>>> import numpy as np
>>> import numpy.linalg as la
>>> np.set_printoptions(precision=3, suppress=True, linewidth=120)
>>> f = np.array([-8, 1, -5])
>>> feats = f[np.abs(np.subtract.outer(np.arange(3), np.arange(3)))]
>>> feats
array([[-8,  1, -5],
       [ 1, -8,  1],
       [-5,  1, -8]])
>>> # symmetric
>>> vals, V = la.eigh(feats)
>>> np.round(vals.sum(), 3), np.trace(feats)
(np.float64(-24.0), np.int64(-24))
>>> la.svd(feats, compute_uv=False)
array([13.372,  7.628,  3.   ])
>>> (vals > 1e-8).sum(), (vals < -1e-8).sum()
(np.int64(0), np.int64(3))
>>> vals
array([-13.372,  -7.628,  -3.   ])
>>> np.round(np.abs(V[:, -1]), 3) + 0
array([0.707, 0.   , 0.707])
>>> print(round(la.det(2 * feats), 3), np.round(la.det(feats), 3))
-2448.0 -306.0
>>> np.poly(feats)
array([  1.,  24., 165., 306.])
>>> print(np.kron(np.eye(2, dtype=int), feats))
[[-8  1 -5  0  0  0]
 [ 1 -8  1  0  0  0]
 [-5  1 -8  0  0  0]
 [ 0  0  0 -8  1 -5]
 [ 0  0  0  1 -8  1]
 [ 0  0  0 -5  1 -8]]
>>> np.einsum("ij,ji->", feats, feats)
np.int64(246)
>>> M = np.load("dump.npy")
>>> M
array([[ 1,  5,  2,  4,  5,  4],
       [ 3,  1,  2,  2,  0,  3],
       [ 3,  0,  4,  5,  3,  4],
       [ 3,  0,  4,  5,  5,  0],
       [-8,  2, -4, -2,  5, -5]])
>>> # rows and columns are dependent
>>> x0 = np.array([0, -2, -2, -1, 1, 1])
>>> (M @ x0).argmax()
np.int64(4)
>>> np.einsum("ij,j->i", M, x0)
array([-9, -5, -6, -8,  6])
>>> print(M @ np.ones(6))
[ 21.  11.  19.  17. -12.]
>>> (M * x0).sum(axis=1)
array([-9, -5, -6, -8,  6])
>>> np.sign((M @ x0).round(6))
array([-1, -1, -1, -1,  1])
>>> rk = la.matrix_rank(M)
>>> rk
np.int64(4)
>>> null = la.svd(M)[2][rk:].T
>>> np.round(M @ null, 3) + 0
array([[0., 0.],
       [0., 0.],
       [0., 0.],
       [0., 0.],
       [0., 0.]])
>>> [int(la.matrix_rank(M[:, :j + 1])) for j in range(6)]
[1, 2, 3, 3, 4, 4]
>>> [int(la.matrix_rank(M[:i])) for i in range(1, len(M) + 1)]
[1, 2, 3, 4, 4]
>>> out = M[0, 0] * M[1:] - np.outer(M[1:, 0], M[0])
>>> out
array([[  0, -14,  -4, -10, -15,  -9],
       [  0, -15,  -2,  -7, -12,  -8],
       [  0, -15,  -2,  -7, -10, -12],
       [  0,  42,  12,  30,  45,  27]])
>>> np.flatnonzero(~out.round(6).any(axis=1))
array([], dtype=int64)
>>> la.matrix_rank(out), la.matrix_rank(M)
(np.int64(3), np.int64(4))
>>> left, sv, VT = la.svd(M)
>>> print(np.argmax(sv[:-1] / (sv[1:] + 1e-6)) + 1)
4
>>> sv.round(3) + 0
array([15.971, 10.901,  5.006,  1.745,  0.   ])
>>> out = left[:, :4] @ np.diag(sv[:4]) @ VT[:4]
>>> print(round(np.abs(M - out).max(), 3))
0.0
>>> la.matrix_rank(M, rtol=0.05)
np.int64(4)
>>> out.round(3) + 0
array([[ 1.,  5.,  2.,  4.,  5.,  4.],
       [ 3.,  1.,  2.,  2.,  0.,  3.],
       [ 3.,  0.,  4.,  5.,  3.,  4.],
       [ 3.,  0.,  4.,  5.,  5.,  0.],
       [-8.,  2., -4., -2.,  5., -5.]])
>>> round(float(la.norm(M - out) / la.norm(M)), 3)
0.0
>>> np.round(la.norm(M - out, 2), 3), np.round(sv[4], 3)
(np.float64(0.0), np.float64(0.0))
>>> data = np.loadtxt("layer15.csv", delimiter=",")
>>> data
array([[ 2., -9.,  7.,  4., -7.],
       [ 7., -5.,  1.,  4., -5.],
       [ 4.,  5., -7.,  9.,  6.],
       [ 2.,  3., -3.,  8.,  7.],
       [ 0., -7.,  2., -7., -9.]])
>>> feats @ feats
array([[ 90, -21,  81],
       [-21,  66, -21],
       [ 81, -21,  90]])
>>> (feats - feats.T) / 2
array([[0., 0., 0.],
       [0., 0., 0.],
       [0., 0., 0.]])
>>> la.determinant(feats)
Traceback (most recent call last):
  File "<python-input-49>", line 1, in <module>
    la.determinant(feats)
    ^^^^^^^^^^^^^^
AttributeError: module 'numpy.linalg' has no attribute 'determinant'
>>> np.sort(np.abs(la.eigvals(feats)))
array([ 3.   ,  7.628, 13.372])
>>> print(np.trace(feats))
-24
>>> print((feats + feats.T) / 2)
[[-8.  1. -5.]
 [ 1. -8.  1.]
 [-5.  1. -8.]]
>>> la.matrix_power(feats, 3)
array([[-1146,   339, -1119],
       [  339,  -570,   339],
       [-1119,   339, -1146]])
